$ ipython --no-banner

In [1]: import numpy as np

In [2]: from numpy import linalg as LA

In [3]: np.set_printoptions(precision=3, suppress=True, linewidth=100)

In [4]: rd = lambda a: np.round(a, 3) + 0

In [5]: feats = np.load("case18.npy")

In [6]: feats
Out[6]: 
array([[5, 0, 0, 0, 0, 0, 0, 0, 0, 0, 0, 0, 0],
       [3, 5, 0, 0, 0, 0, 0, 0, 0, 0, 0, 0, 0],
       [2, 4, 1, 0, 0, 0, 0, 0, 0, 0, 0, 0, 0],
       [0, 3, 4, 5, 0, 0, 0, 0, 0, 0, 0, 0, 0],
       [2, 4, 0, 1, 3, 0, 0, 0, 0, 0, 0, 0, 0],
       [1, 3, 4, 2, 3, 0, 0, 0, 0, 0, 0, 0, 0],
       [0, 5, 3, 1, 1, 3, 5, 0, 0, 0, 0, 0, 0],
       [1, 4, 1, 5, 4, 5, 4, 2, 0, 0, 0, 0, 0],
       [5, 3, 4, 4, 2, 2, 0, 4, 0, 0, 0, 0, 0],
       [2, 1, 0, 5, 5, 2, 4, 2, 0, 2, 0, 0, 0],
       [0, 3, 0, 3, 5, 0, 1, 5, 0, 5, 0, 0, 0],
       [2, 2, 3, 3, 4, 3, 5, 3, 3, 2, 3, 2, 0],
       [2, 1, 1, 2, 4, 2, 4, 2, 0, 5, 1, 4, 2]])

In [7]: np.argsort(-LA.norm(feats, axis=0).round(6), kind="stable")[:3]
Out[7]: array([1, 4, 3])

In [8]: [round(float(x), 3) for x in LA.svd(feats, compute_uv=False)[:3]]
Out[8]: [22.998, 10.243, 7.76]

In [9]: LA.cond(feats) > 100
Out[9]: np.True_

In [10]: rng = np.random.default_rng(432209)

In [11]: A2 = feats + rng.integers(-2, 3, (13, 11)) @ rng.integers(-2, 3, (11, 13))

In [12]: A2
Out[12]: 
array([[  4,   4,   1,   4,   8,  -2,   8,   9, -10,  -4,   4,   5,  -8],
       [ -2,   2,  14,  -6,  -6,   3,   5,  -5,   2,  -5,   4,   7,  -5],
       [  3,   3,   0,   6,   2,   4,   5,  12,  -4,  -4,   5,  -1,   2],
       [ -2,  10,   3,   4,   4,   8,  -4,   2,  -5,   9,  -8,  -3,   0],
       [  5,   0,  -5,   8,   9,   6,   4,  -1, -14,   4,   2,  -8,  -6],
       [ -1,  -5,   2,   6,   4,   0,   5,  -8,   0,  -1,   3,  -1,  -2],
       [ -4,  -3,   8,   1,  -3,   2,   6,  -3,  10,  -7,  -2,  -4,   2],
       [ -2,  22,  -1,  16,   8,   2,   0,   4, -16,  15,  -6,   2, -12],
       [  6,   2,  11,   6,  -6,   5,   0,   2,   1,  -9,   5,   0,  -4],
       [  0,   2,  13,   5,  -7,  -4,  -4,  -8,   8,  -2,  -8,   1, -11],
       [-12,  -8,   6,   4,   9,  -2,   5,   0,   9,   2,  -2,  -4,   2],
       [  4,   9,   2,  12,   3,   6,   2,   7,  -5,   3,   5,   1,  -5],
       [  2,  10,   4,   8,   4,  16,   0,  12, -10,  10,   4,   6,   1]])

In [13]: np.abs(A2 - feats).sum(axis=1)
Out[13]: array([68, 70, 48, 54, 70, 37, 51, 98, 43, 84, 65, 47, 67])

In [14]: LA.matrix_rank(A2 - feats, tol=1e-8)
Out[14]: np.int64(11)

In [15]: rd(LA.svd(A2 - feats, compute_uv=False))
Out[15]: 
array([52.258, 33.15 , 27.582, 23.277, 18.767, 17.428, 14.327,  8.575,  3.695,  3.213,  2.979,
        0.   ,  0.   ])

In [16]: w1 = np.array([[5, 8, 8],
    ...:     [7, 5, 2],
    ...:     [4, 0, 9],
    ...:     [3, 4, 2],
    ...:     [8, 5, 8],
    ...:     [7, 4, 7],
    ...:     [8, 7, 0],
    ...:     [2, 8, 6],
    ...:     [2, 1, 6],
    ...:     [2, 2, 3],
    ...:     [5, 4, 7],
    ...:     [9, 9, 2],
    ...:     [1, 2, 5]])

In [17]: coef = np.array([2, 0, 2])

In [18]: act = np.maximum(A2 @ w1 + coef, 0)

In [19]: (act > 0).astype(int)
Out[19]: 
array([[1, 1, 1],
       [1, 1, 1],
       [1, 1, 1],
       [1, 1, 1],
       [1, 1, 1],
       [1, 0, 1],
       [0, 0, 1],
       [1, 1, 1],
       [1, 1, 1],
       [0, 0, 0],
       [0, 0, 1],
       [1, 1, 1],
       [1, 1, 1]])

In [20]: LA.matrix_rank(act)
Out[20]: np.int64(3)

In [21]: act
Out[21]: 
array([[227, 255,  89],
       [119,   8,  61],
       [166, 223, 167],
       [ 87,  44,  76],
       [ 87,  79,  17],
       [ 46,   0,   4],
       [  0,   0,  37],
       [250, 222,   6],
       [104,  83, 158],
       [  0,   0,   0],
       [  0,   0,  58],
       [250, 254, 193],
       [365, 360, 321]])

In [22]: C = np.array([[0, -1, 3], [2, 2, -3], [2, 1, 3]])

In [23]: (act @ C).round(6).argmax(axis=1)
Out[23]: array([0, 2, 0, 2, 0, 2, 2, 0, 2, 0, 2, 0, 0])

In [24]: w1 @ C
Out[24]: 
array([[32, 19, 15],
       [14,  5, 12],
       [18,  5, 39],
       [12,  7,  3],
       [26, 10, 33],
       [22,  8, 30],
       [14,  6,  3],
       [28, 20,  0],
       [14,  6, 21],
       [10,  5,  9],
       [22, 10, 24],
       [22, 11,  6],
       [14,  8, 12]])

In [25]: act @ C
Out[25]: 
array([[ 688,  372,  183],
       [ 138,  -42,  516],
       [ 780,  447,  330],
       [ 240,   77,  357],
       [ 192,   88,   75],
       [   8,  -42,  150],
       [  74,   37,  111],
       [ 456,  200,  102],
       [ 482,  220,  537],
       [   0,    0,    0],
       [ 116,   58,  174],
       [ 894,  451,  567],
       [1362,  676,  978]])
